In [1]: import numpy as np

In [2]: from numpy import linalg as LA

In [3]: np.set_printoptions(precision=3, suppress=True, linewidth=200, floatmode="fixed")

In [4]: rd = lambda a: np.round(a, 3) + 0

In [5]: arr = np.load("data.npy")

In [6]: arr
Out[6]: 
array([[-0.700, -4.787,  1.600,  0.600, -1.200,  2.200],
       [-1.300,  1.126,  0.100,  0.100,  0.300, -0.300],
       [-1.700, -3.116,  1.400, -0.900, -0.800, -0.400],
       [-1.400, -1.216,  1.400,  0.800, -0.300,  1.100],
       [ 0.600, -2.803, -1.700,  0.300, -0.700,  0.200],
       [ 0.600, -3.178, -0.400, -0.100, -0.800, -0.600],
       [-0.300,  4.446, -0.900,  0.200,  1.100,  0.300],
       [-0.200, -1.198, -0.500, -0.700, -0.300,  0.700],
       [-0.800,  5.583, -1.000,  1.800,  1.400,  0.800],
       [ 0.500, -3.971, -1.100, -0.300, -1.000,  0.400],
       [ 0.000, -7.971, -0.500, -0.500, -2.000, -1.100],
       [-0.200, -1.216,  0.900, -0.900, -0.300, -0.100],
       [ 0.300,  0.421, -0.400,  0.800,  0.100, -0.600],
       [-0.300, -3.942, -0.600, -1.500, -1.000, -0.300],
       [ 1.200, -3.174,  0.100,  1.800, -0.800,  0.500],
       [-1.100,  5.523, -1.200, -0.800,  1.400, -1.300],
       [ 1.200, -0.730,  1.100,  0.700, -0.200, -0.500],
       [-0.500,  0.013, -0.800, -0.500,  0.000, -0.300],
       [-0.500, -0.803, -0.700, -1.100, -0.200,  1.300],
       [-1.400, -1.559, -0.500,  1.700, -0.400, -0.600],
       [ 1.000, -0.785,  1.000,  1.500, -0.200,  1.100],
       [-0.600, -5.158, -0.900, -0.200, -1.300,  0.800],
       [ 1.000, -2.842, -1.500, -0.500, -0.700,  0.200],
       [-0.600,  2.353, -0.300, -0.100,  0.600, -0.700],
       [ 0.600, -4.017, -0.300, -0.800, -1.000, -2.300],
       [-0.100, -0.031,  0.400, -0.700,  0.000, -0.300],
       [-0.300,  1.175,  0.600,  0.500,  0.300,  1.400],
       [ 0.800,  1.215, -0.700,  0.300,  0.300,  0.000]])

In [7]: # column 1 is much longer than the rest

In [8]: x0 = np.array([2, 1, 3, 4, 5, 5])

In [9]: target = arr @ x0

In [10]: beta, lr = np.zeros(6), 1 / LA.norm(arr, 2) ** 2

In [11]: for i in range(6):
    ...:     beta -= lr * arr.T @ (arr @ beta - target)
    ...:     if i % 1 == 0: print(i, round(LA.norm(arr @ beta - target), 3))
    ...: 
0 37.679
1 33.803
2 30.339
3 27.242
4 24.474
5 22.0

In [12]: rd(LA.cond(arr))
Out[12]: np.float64(416.667)

In [13]: z = arr[:, 1] > np.median(arr[:, 1])

In [14]: r0 = arr[z].mean(axis=0) - arr[~z].mean(axis=0)

In [15]: rd((((arr - arr.mean(axis=0)) @ r0 > 0) == z).mean())
Out[15]: np.float64(0.964)

In [16]: z.astype(int)
Out[16]: array([0, 1, 0, 0, 0, 0, 1, 1, 1, 0, 0, 0, 1, 0, 0, 1, 1, 1, 1, 0, 1, 0, 0, 1, 0, 1, 1, 1])

In [17]: np.argsort(-np.abs(r0).round(6), kind="stable")
Out[17]: array([1, 4, 3, 5, 2, 0])

In [18]: cen = arr - arr.mean(axis=0)

In [19]: left, sig, vt = LA.svd(cen, full_matrices=False)

In [20]: np.abs(left[:, 0]).argmax()
Out[20]: np.int64(10)

In [21]: rd(cen.mean(axis=0))
Out[21]: array([0.000, 0.000, 0.000, 0.000, 0.000, 0.000])

In [22]: rd((sig ** 2).sum() ** 2 / (sig ** 4).sum())
Out[22]: np.float64(1.623)

In [23]: np.abs(vt[0]).argmax()
Out[23]: np.int64(1)

In [24]: (np.sign(left[:, 0]) == np.sign(left[0, 0])).astype(int)
Out[24]: array([1, 0, 1, 1, 1, 1, 0, 1, 0, 1, 1, 1, 0, 1, 1, 0, 0, 0, 0, 1, 0, 1, 1, 0, 1, 0, 0, 0])

In [25]: rd(sig)
Out[25]: array([17.107,  5.913,  4.802,  3.974,  3.304,  0.043])

In [26]: rd(sig ** 2 / (sig ** 2).sum())
Out[26]: array([0.775, 0.093, 0.061, 0.042, 0.029, 0.000])

In [27]: LA.matrix_rank(cen)
Out[27]: np.int64(6)

In [28]: r0 = np.array([2, 0])

In [29]: rd(np.cross(arr[12, :3], arr[10, :3]))
Out[29]: array([-3.399,  0.150, -2.391])

In [30]: data = np.array([[-0.42, 0.98, 1.82, 1.96, 2.94, -0.7],
    ...:     [0.0, 0.0, 0.0, 0.0, 0.0, 0.0],
    ...:     [0.3, -0.7, -1.3, -1.4, -2.1, 0.5],
    ...:     [-0.66, 1.54, 2.86, 3.08, 4.62, -1.1]])

In [31]: data
Out[31]: 
array([[-0.420,  0.980,  1.820,  1.960,  2.940, -0.700],
       [ 0.000,  0.000,  0.000,  0.000,  0.000,  0.000],
       [ 0.300, -0.700, -1.300, -1.400, -2.100,  0.500],
       [-0.660,  1.540,  2.860,  3.080,  4.620, -1.100]])

In [32]: # null space of dimension 5

In [33]: np.allclose(data[:-1].T @ LA.lstsq(data[:-1].T, data[-1])[0], data[-1])
Out[33]: True

In [34]: LA.matrix_rank(data, rtol=0.1)
Out[34]: np.int64(1)

In [35]: [round(float(x), 3) for x in LA.svd(data, compute_uv=False)[:3]]
Out[35]: [8.327, 0.0, 0.0]

In [36]: rd(np.diff(data, axis=0))
Out[36]: 
array([[ 0.420, -0.980, -1.820, -1.960, -2.940,  0.700],
       [ 0.300, -0.700, -1.300, -1.400, -2.100,  0.500],
       [-0.960,  2.240,  4.160,  4.480,  6.720, -1.600]])

In [37]: rd(LA.svd(data, compute_uv=False))
Out[37]: array([8.327, 0.000, 0.000, 0.000])

In [38]: data.mean(axis=0)
Out[38]: array([-0.195,  0.455,  0.845,  0.910,  1.365, -0.325])

In [39]: np.abs(data).max()
Out[39]: np.float64(4.62)

In [40]: data.sum(axis=0)
Out[40]: array([-0.780,  1.820,  3.380,  3.640,  5.460, -1.300])

In [41]: data[:, 6]
---------------------------------------------------------------------------
IndexError                                Traceback (most recent call last)
Cell In[41], line 1
----> 1 data[:, 6]

IndexError: index 6 is out of bounds for axis 1 with size 6

In [42]: LA.rank(data)
---------------------------------------------------------------------------
AttributeError                            Traceback (most recent call last)
Cell In[42], line 1
----> 1 LA.rank(data)

AttributeError: module 'numpy.linalg' has no attribute 'rank'

In [43]: rd(data - data[0])
Out[43]: 
array([[ 0.000,  0.000,  0.000,  0.000,  0.000,  0.000],
       [ 0.420, -0.980, -1.820, -1.960, -2.940,  0.700],
       [ 0.720, -1.680, -3.120, -3.360, -5.040,  1.200],
       [-0.240,  0.560,  1.040,  1.120,  1.680, -0.400]])

In [44]: rd(data.sum(axis=1))
Out[44]: array([ 6.580,  0.000, -4.700, 10.340])

In [45]: data[4]
---------------------------------------------------------------------------
IndexError                                Traceback (most recent call last)
Cell In[45], line 1
----> 1 data[4]

IndexError: index 4 is out of bounds for axis 0 with size 4

In [46]: rd(LA.norm(data))
Out[46]: np.float64(8.327)

In [47]: np.count_nonzero(data)
Out[47]: np.int64(18)
